% ipython --no-banner

In [1]: import numpy as np

In [2]: import numpy.linalg as la

In [3]: np.set_printoptions(precision=2, suppress=True, linewidth=120, floatmode="fixed")

In [4]: A2 = np.array([[1, 1], [1, -1]])

In [5]: rng = np.random.default_rng(153)

In [6]: m1 = np.kron(A2, np.kron(A2, A2))[rng.permutation(8)][:3]

In [7]: print(m1)
[[ 1 -1 -1  1  1 -1 -1  1]
 [ 1  1 -1 -1  1  1 -1 -1]
 [ 1  1  1  1 -1 -1 -1 -1]]

In [8]: print(round(float(la.norm(m1, "nuc")), 2))
8.49

In [9]: print(la.norm(m1, axis=0))
[1.73 1.73 1.73 1.73 1.73 1.73 1.73 1.73]

In [10]: print(np.round(la.norm(m1[1], 1), 2), np.round(la.norm(m1[1], np.inf), 2))
8.0 1.0

In [11]: print(round(la.norm(m1) ** 2 / la.norm(m1, 2) ** 2, 2))
3.0

In [12]: print(la.norm(m1, axis=1).argmax())
0

In [13]: def softmax(z):
    ...:     e = np.exp(z - z.max(axis=-1, keepdims=True))
    ...:     return e / e.sum(axis=-1, keepdims=True)
    ...: 

In [14]: print(np.round(softmax(10 * m1[0]), 2) + 0)
[0.25 0.00 0.00 0.25 0.25 0.00 0.00 0.25]

In [15]: scores = m1 @ m1.T / np.sqrt(8)

In [16]: print(softmax(scores))
[[0.89 0.05 0.05]
 [0.05 0.89 0.05]
 [0.05 0.05 0.89]]

In [17]: x0 = np.array([2, 1, 1, 0, 1, 0, 0, 2])

In [18]: print(m1 @ np.eye(8)[2])
[-1.00 -1.00  1.00]

In [19]: x0 @ m1
Traceback (most recent call last):
  Cell In[19], line 1
    x0 @ m1
ValueError: matmul: Input operand 1 has a mismatch in its core dimension 0, with gufunc signature (n?,k),(k,m?)->(n?,m?) (size 3 is different from 8)


In [20]: print(m1 @ (2 * x0))
[6 2 2]

In [21]: print(m1 @ x0)
[3 1 1]

In [22]: r0 = np.array([-3, 1, -5])

In [23]: print(np.polyval(r0, m1[1]))
[-7 -7 -9 -9 -7 -7 -9 -9]

In [24]: x0 = np.array([3, 1, 4, 2, 0, 8, 7, 9])

In [25]: a = np.maximum(m1 @ x0, 0)

In [26]: print(np.tanh(m1 @ x0))
[-1.00 -1.00 -1.00]

In [27]: X = -2 * np.eye(3) + np.eye(3, k=1)

In [28]: print(X)
[[-2.00  1.00  0.00]
 [ 0.00 -2.00  1.00]
 [ 0.00  0.00 -2.00]]

In [29]: q, R = la.qr(X)

In [30]: print(abs(R[0, 0]), np.round(la.norm(X[:, 0]), 2))
2.0 2.0

In [31]: print(q @ R)
[[-2.00  1.00  0.00]
 [ 0.00 -2.00  1.00]
 [ 0.00  0.00 -2.00]]

In [32]: print(q.T @ q)
[[1.00 0.00 0.00]
 [0.00 1.00 0.00]
 [0.00 0.00 1.00]]

In [33]: print(np.allclose(R.T @ R, X.T @ X))
True

In [34]: print(np.abs(np.diag(R)))
[2.00 2.00 2.00]

In [35]: print(np.trace(q @ q.T))
3.0

In [36]: print(q.shape, R.shape)
(3, 3) (3, 3)

In [37]: print(m1.reshape(-1, 2))
[[ 1 -1]
 [-1  1]
 [ 1 -1]
 [-1  1]
 [ 1  1]
 [-1 -1]
 [ 1  1]
 [-1 -1]
 [ 1  1]
 [ 1  1]
 [-1 -1]
 [-1 -1]]

In [38]: blk = m1.reshape(3, 2, -1)

In [39]: print(blk.sum(axis=1))
[[ 2 -2 -2  2]
 [ 2  2 -2 -2]
 [ 0  0  0  0]]

In [40]: print(np.swapaxes(blk, 1, 2)[2])
[[ 1 -1]
 [ 1 -1]
 [ 1 -1]
 [ 1 -1]]

In [41]: print(blk.shape)
(3, 2, 4)

In [42]: print(la.matrix_power(X - np.diag(np.diag(X)), 3))
[[0.00 0.00 0.00]
 [0.00 0.00 0.00]
 [0.00 0.00 0.00]]

In [43]: print(np.sort(la.eigvals(X)))
[-2.00 -2.00 -2.00]

In [44]: print(X @ X)
[[ 4.00 -4.00  1.00]
 [ 0.00  4.00 -4.00]
 [ 0.00  0.00  4.00]]

In [45]: print(la.matrix_rank(X - X[0, 0] * np.eye(3)))
2

In [46]: w, vecs = la.eig(X)

In [47]: print(np.sort(la.eigvals(la.inv(X))))
[-0.50 -0.50 -0.50]

In [48]: print(np.sort(la.eigvals(X.T)))
[-2.00 -2.00 -2.00]

In [49]: print(np.prod(w))
-8.0

In [50]: G = X.T @ X

In [51]: print(np.trace(G), (X ** 2).sum())
14.0 14.0

In [52]: print((X @ X.T).shape)
(3, 3)

In [53]: print(la.eigvalsh(G)[::-1])
[7.63 4.52 1.86]

In [54]: print(G)
[[ 4.00 -2.00  0.00]
 [-2.00  5.00 -2.00]
 [ 0.00 -2.00  5.00]]

In [55]: print(np.allclose(G, G.T))
True

In [56]: print(np.diag(G))
[4.00 5.00 5.00]

In [57]: data = np.load("m.npy")

In [58]: print(data)
[[ 1 -1  1 -1  1 -1  1 -1]
 [ 1  1 -1 -1  1  1 -1 -1]]

In [59]: # column 4 repeats column 0

In [60]: print(la.norm(data, axis=1).argmax())
0

In [61]: print(np.round(la.norm(data, 2), 2))
2.83

In [62]: print(la.norm(data, axis=1))
[2.83 2.83]

In [63]: print(data[1] @ data[0])
0

In [64]: x0 = np.array([-1, -3, 1, 2, -5, -5, 3, -2])

In [65]: a = np.maximum(data @ x0, 0)

In [66]: print(data * (a > 1e-9)[:, None])
[[ 1 -1  1 -1  1 -1  1 -1]
 [ 0  0  0  0  0  0  0  0]]

In [67]: print(data.T @ a)
[ 6 -6  6 -6  6 -6  6 -6]

In [68]: print(np.tanh(data @ x0))
[ 1.00 -1.00]

In [69]: print(np.maximum(data @ x0, 0) - np.maximum(-data @ x0, 0))
[  6 -18]

In [70]: print(data.shape)
(2, 8)

In [71]: print(np.diff(data, axis=0))
[[ 0  2 -2  0  0  2 -2  0]]

In [72]: print(np.unravel_index(np.abs(data).argmax(), data.shape))
(np.int64(0), np.int64(0))

In [73]: print(round(la.norm(data), 2))
4.0

In [74]: la.rank(data)
Traceback (most recent call last):
  Cell In[74], line 1
    la.rank(data)
AttributeError: module 'numpy.linalg' has no attribute 'rank'


In [75]: print(la.svd(data, compute_uv=False))
[2.83 2.83]
